$ python3 -q
>>> import numpy as np
>>> np.set_printoptions(precision=1, suppress=True, linewidth=160, floatmode="fixed")
>>> F = np.loadtxt("arr.csv", delimiter=",")
>>> F
array([[-0.8,  0.5, -0.3],
       [-0.3, -0.8, -0.5],
       [-0.5, -0.3,  0.8]])
>>> # orthonormal columns
>>> rng = np.random.default_rng(87593)
>>> z = rng.permutation(3)
>>> z
array([0, 2, 1])
>>> out = F[z][:, z]
>>> round(float(np.trace(out)), 1)
-0.8
>>> out
array([[-0.8, -0.3,  0.5],
       [-0.5,  0.8, -0.3],
       [-0.3, -0.5, -0.8]])
>>> np.round(np.linalg.det(out), 1), np.round(np.linalg.det(F[z]), 1)
(np.float64(1.0), np.float64(-1.0))
>>> np.allclose(out, F)
False
>>> np.sort(np.abs(np.linalg.eigvals(out)))
array([1.0, 1.0, 1.0])
>>> out = F + rng.integers(-2, 3, (3, 1)) @ rng.integers(-2, 3, (1, 3))
>>> out
array([[ 1.2,  0.5, -0.3],
       [-0.3, -0.8, -0.5],
       [ 0.5, -0.3,  0.8]])
>>> np.abs(out - F).sum(axis=1)
array([2.0, 0.0, 1.0])
>>> np.linalg.matrix_rank(out - F, tol=1e-8)
np.int64(1)
>>> out - F
array([[2.0, 0.0, 0.0],
       [0.0, 0.0, 0.0],
       [1.0, 0.0, 0.0]])
>>> x = np.array([0, 0, 1])
>>> np.round(np.linalg.norm(x), 1), round(float(np.linalg.norm(F @ x)), 1)
(np.float64(1.0), 1.0)
>>> np.sort(np.abs(np.degrees(np.angle(np.linalg.eigvals(F)))))
array([  0.0, 151.7, 151.7])
>>> np.linalg.inv(F)
array([[-0.8, -0.3, -0.5],
       [ 0.5, -0.8, -0.3],
       [-0.3, -0.5,  0.8]])
>>> np.linalg.svd(F, compute_uv=False)
array([1.0, 1.0, 1.0])
>>> np.linalg.pinv(F)
array([[-0.8, -0.3, -0.5],
       [ 0.5, -0.8, -0.3],
       [-0.3, -0.5,  0.8]])
>>> np.round(F @ F.T, 1) + 0
array([[1.0, 0.0, 0.0],
       [0.0, 1.0, 0.0],
       [0.0, 0.0, 1.0]])
>>> W1 = np.array([[1, 2, 0, 1], [1, 2, 2, 1], [2, 1, 3, 2]])
>>> coef = np.array([1, -2, -4, -7])
>>> hid = np.maximum(F @ W1 + coef, 0)
>>> hid
array([[0.2, 0.0, 0.0, 0.0],
       [0.0, 0.0, 0.0, 0.0],
       [1.8, 0.0, 0.0, 0.0]])
>>> np.linalg.matrix_rank(hid)
np.int64(1)
>>> (hid > 0).mean(axis=0)
array([0.7, 0.0, 0.0, 0.0])
>>> C = np.array([[1, 1, -3], [-3, 1, 0], [-3, 2, 1], [3, -2, 0]])
>>> hid @ C
array([[ 0.2,  0.2, -0.5],
       [ 0.0,  0.0,  0.0],
       [ 1.8,  1.8, -5.3]])
>>> W1 @ C
array([[-2,  1, -3],
       [-8,  5, -1],
       [-4,  5, -3]])
>>> (hid @ C).round(6).argmax(axis=1)
array([0, 0, 0])
>>> J = np.array([[1, 1, 1, 1, 1, 1, 1, 1],
...     [1, 1, 1, 1, -1, -1, -1, -1],
...     [1, -1, -1, 1, 1, -1, -1, 1],
...     [1, 1, -1, -1, -1, -1, 1, 1],
...     [1, -1, -1, 1, -1, 1, 1, -1],
...     [1, -1, 1, -1, -1, 1, -1, 1],
...     [1, 1, -1, -1, 1, 1, -1, -1],
...     [1, -1, 1, -1, 1, -1, 1, -1]])
>>> z = rng.permutation(8)
>>> z
array([3, 6, 7, 0, 4, 1, 2, 5])
>>> out = J[z][:, z]
>>> out
array([[-1,  1,  1,  1, -1,  1, -1, -1],
       [-1, -1, -1,  1,  1,  1, -1,  1],
       [-1,  1, -1,  1,  1, -1,  1, -1],
       [ 1,  1,  1,  1,  1,  1,  1,  1],
       [ 1,  1, -1,  1, -1, -1, -1,  1],
       [ 1, -1, -1,  1, -1,  1,  1, -1],
       [ 1, -1,  1,  1,  1, -1, -1, -1],
       [-1, -1,  1,  1, -1, -1,  1,  1]])
>>> np.allclose(out, J)
False
>>> np.diag(out)
array([-1, -1, -1,  1, -1,  1, -1,  1])
>>> x = np.array([-3, -2, 3, -3, 0, 0, 0, -2])
>>> rhs = J @ x
>>> coef, lr = np.zeros(8), 1 / np.linalg.norm(J, 2) ** 2
>>> for i in range(30):
...     coef -= lr * J.T @ (J @ coef - rhs)
...     if i % 5 == 0: print(i, round(np.linalg.norm(J @ coef - rhs), 1))
... 
0 0.0
5 0.0
10 0.0
15 0.0
20 0.0
25 0.0
>>> coef.round(1) + 0
array([-3.0, -2.0,  3.0, -3.0,  0.0,  0.0,  0.0, -2.0])
>>> np.linalg.svd(J, compute_uv=False)
array([2.8, 2.8, 2.8, 2.8, 2.8, 2.8, 2.8, 2.8])
>>> np.linalg.matrix_power(J, 4)
array([[ 64,   0,   0,   0,   0,   0,   0,   0],
       [  0,  48, -16,  32,  16,   0,   0, -16],
       [  0,   0,  32,  32, -32,  32,   0,   0],
       [  0,  32,  16, -16, -16, -16,  32,  32],
       [  0, -16, -16,  32,  16,   0,   0,  48],
       [  0,   0, -16, -16,  16,  48,  32,   0],
       [  0, -16,  32,  16,  32, -16,  32, -16],
       [  0,  16,  32, -16,  32,  16, -32,  16]])
>>> np.sort(np.abs(np.linalg.eigvals(J)))
array([2.8, 2.8, 2.8, 2.8, 2.8, 2.8, 2.8, 2.8])
>>> A = np.loadtxt("a.csv", delimiter=",")
>>> A
array([[ 0.9, -0.9, -0.4, -0.9,  0.9,  0.1],
       [ 0.9,  1.0,  0.3, -0.5,  0.1, -0.1],
       [ 2.3, -1.2,  1.4, -2.3, -2.6, -0.3],
       [-1.2,  0.1,  0.4, -0.6, -0.9,  1.5],
       [ 0.7,  0.5,  0.4,  2.1,  1.4, -0.5],
       [-0.2, -0.4,  1.7, -0.2, -0.1, -2.5]])
>>> u = np.array([1, 3])
>>> np.convolve(A[1], u)
array([ 0.9,  3.7,  3.3,  0.4, -1.4,  0.2, -0.3])
>>> np.correlate(A[1], A[2], "full")
array([-0.3, -2.6, -4.8, -1.7,  0.9,  2.2,  1.3,  1.7, -1.4,  0.3, -0.2])
>>> np.cross(A[1, :3], A[2, :3])
array([ 1.8, -0.6, -3.4])
>>> theta = np.radians(90)
>>> R = np.eye(6)
>>> R[1, 1] = R[5, 5] = np.cos(theta)
>>> R[1, 5], R[5, 1] = -np.sin(theta), np.sin(theta)
>>> R.round(1) + 0
array([[ 1.0,  0.0,  0.0,  0.0,  0.0,  0.0],
       [ 0.0,  0.0,  0.0,  0.0,  0.0, -1.0],
       [ 0.0,  0.0,  1.0,  0.0,  0.0,  0.0],
       [ 0.0,  0.0,  0.0,  1.0,  0.0,  0.0],
       [ 0.0,  0.0,  0.0,  0.0,  1.0,  0.0],
       [ 0.0,  1.0,  0.0,  0.0,  0.0,  0.0]])
>>> out = A @ R.T
>>> np.linalg.svd(A, compute_uv=False), np.linalg.svd(out, compute_uv=False)
(array([5.0, 3.5, 2.4, 1.7, 1.2, 0.9]), array([5.0, 3.5, 2.4, 1.7, 1.2, 0.9]))
>>> np.allclose(A @ A.T, out @ out.T)
True
>>> np.allclose(np.linalg.norm(A, axis=1), np.linalg.norm(out, axis=1))
True
>>> out
array([[ 0.9, -0.1, -0.4, -0.9,  0.9, -0.9],
       [ 0.9,  0.1,  0.3, -0.5,  0.1,  1.0],
       [ 2.3,  0.3,  1.4, -2.3, -2.6, -1.2],
       [-1.2, -1.5,  0.4, -0.6, -0.9,  0.1],
       [ 0.7,  0.5,  0.4,  2.1,  1.4,  0.5],
       [-0.2,  2.5,  1.7, -0.2, -0.1, -0.4]])
>>> round(np.linalg.det(R), 1), np.trace(R)
(np.float64(1.0), np.float64(4.0))
